% python3 -q
>>> import numpy as np
>>> import numpy.linalg as la
>>> np.set_printoptions(precision=2, suppress=True, linewidth=100)
>>> K = np.loadtxt("arr.csv", delimiter=",")
>>> K
array([[ 0., -2., -2.,  2., -2., -2.,  2.,  1., -2.],
       [ 0., -2., -2.,  2., -2., -2.,  2.,  1., -2.],
       [ 0., -2., -2.,  2., -2., -2.,  2.,  1., -2.],
       [ 0., -2., -2.,  2., -2., -2.,  2.,  1., -2.],
       [ 0., -4., -4.,  4., -4., -4.,  4.,  2., -4.],
       [ 0., -4., -4.,  4., -4., -4.,  4.,  2., -4.],
       [ 0., -2., -2.,  2., -2., -2.,  2.,  1., -2.],
       [ 0.,  0.,  0.,  0.,  0.,  0.,  0.,  0.,  0.],
       [ 0.,  0.,  0.,  0.,  0.,  0.,  0.,  0.,  0.]])
>>> round(float(la.norm(K, 2) / la.norm(K)), 2)
1.0
>>> print(np.argsort(-la.norm(K, axis=0).round(6), kind="stable")[:3])
[1 2 3]
>>> rk = la.matrix_rank(K)
>>> print(rk)
1
>>> ns = la.svd(K)[2][rk:].T
>>> ns.shape
(9, 8)
>>> ns @ ns.T
array([[ 1.  ,  0.  ,  0.  ,  0.  ,  0.  ,  0.  ,  0.  ,  0.  ,  0.  ],
       [ 0.  ,  0.86, -0.14,  0.14, -0.14, -0.14,  0.14,  0.07, -0.14],
       [ 0.  , -0.14,  0.86,  0.14, -0.14, -0.14,  0.14,  0.07, -0.14],
       [ 0.  ,  0.14,  0.14,  0.86,  0.14,  0.14, -0.14, -0.07,  0.14],
       [ 0.  , -0.14, -0.14,  0.14,  0.86, -0.14,  0.14,  0.07, -0.14],
       [ 0.  , -0.14, -0.14,  0.14, -0.14,  0.86,  0.14,  0.07, -0.14],
       [ 0.  ,  0.14,  0.14, -0.14,  0.14,  0.14,  0.86, -0.07,  0.14],
       [ 0.  ,  0.07,  0.07, -0.07,  0.07,  0.07, -0.07,  0.97,  0.07],
       [ 0.  , -0.14, -0.14,  0.14, -0.14, -0.14,  0.14,  0.07,  0.86]])
>>> [int(la.matrix_rank(np.delete(K, i, axis=0))) for i in range(9)]
[1, 1, 1, 1, 1, 1, 1, 1, 1]
>>> np.allclose(K @ K.T, K.T @ K)
False
>>> np.round(la.det(K), 2)
np.float64(0.0)
>>> F = np.loadtxt("out7.csv", delimiter=",")
>>> F
array([[-1., -2.,  2.,  2.,  0.,  2.,  0., -2.,  0., -2.,  0.,  0.],
       [ 2., -1.,  2.,  1.,  0.,  1.,  0., -2., -1.,  2.,  0.,  0.],
       [-1., -2., -2., -2.,  0.,  2., -2., -1., -2.,  2.,  0., -1.],
       [ 2., -1., -1., -2.,  0., -1., -2.,  0., -1.,  2.,  0.,  0.],
       [ 0.,  0.,  0.,  0., -1.,  0.,  0.,  0.,  0.,  0.,  0.,  0.],
       [ 1., -2.,  2.,  0.,  0., -2.,  0., -1.,  1.,  0.,  0.,  2.],
       [ 1., -1.,  1., -1.,  0., -2.,  2.,  1., -2., -1.,  0.,  1.],
       [-2., -1.,  0.,  0.,  0., -1.,  2.,  1., -2.,  1.,  0., -2.],
       [-2., -2., -2.,  2.,  0.,  2.,  0., -2.,  0.,  1.,  0.,  0.],
       [ 0.,  0., -2.,  2.,  0.,  0.,  1.,  0.,  0., -2.,  0.,  2.],
       [ 0.,  0.,  0.,  0.,  1.,  0.,  0.,  0.,  0.,  0.,  1.,  0.],
       [ 0.,  2.,  2.,  0.,  0.,  1.,  2.,  2., -1.,  1.,  0., -2.]])
>>> # 2 blocks once reordered
>>> rng = np.random.default_rng(48898)
>>> z = rng.permutation(12)
>>> z
array([ 8, 10,  2,  4,  6,  1,  7,  9,  5,  0,  3, 11])
>>> Y = F[z][:, z]
>>> np.round(la.det(Y), 2), round(la.det(F[z]), 2)
(np.float64(-10828.0), np.float64(10828.0))
>>> np.diag(Y)
array([ 0.,  1., -2., -1.,  2., -1.,  1., -2., -2., -1., -2., -2.])
>>> np.trace(Y)
np.float64(-9.0)
>>> np.sort(np.abs(la.eigvals(Y)))
array([0.36, 1.  , 1.  , 1.44, 1.44, 2.77, 2.77, 3.32, 3.91, 5.07, 5.07, 5.61])
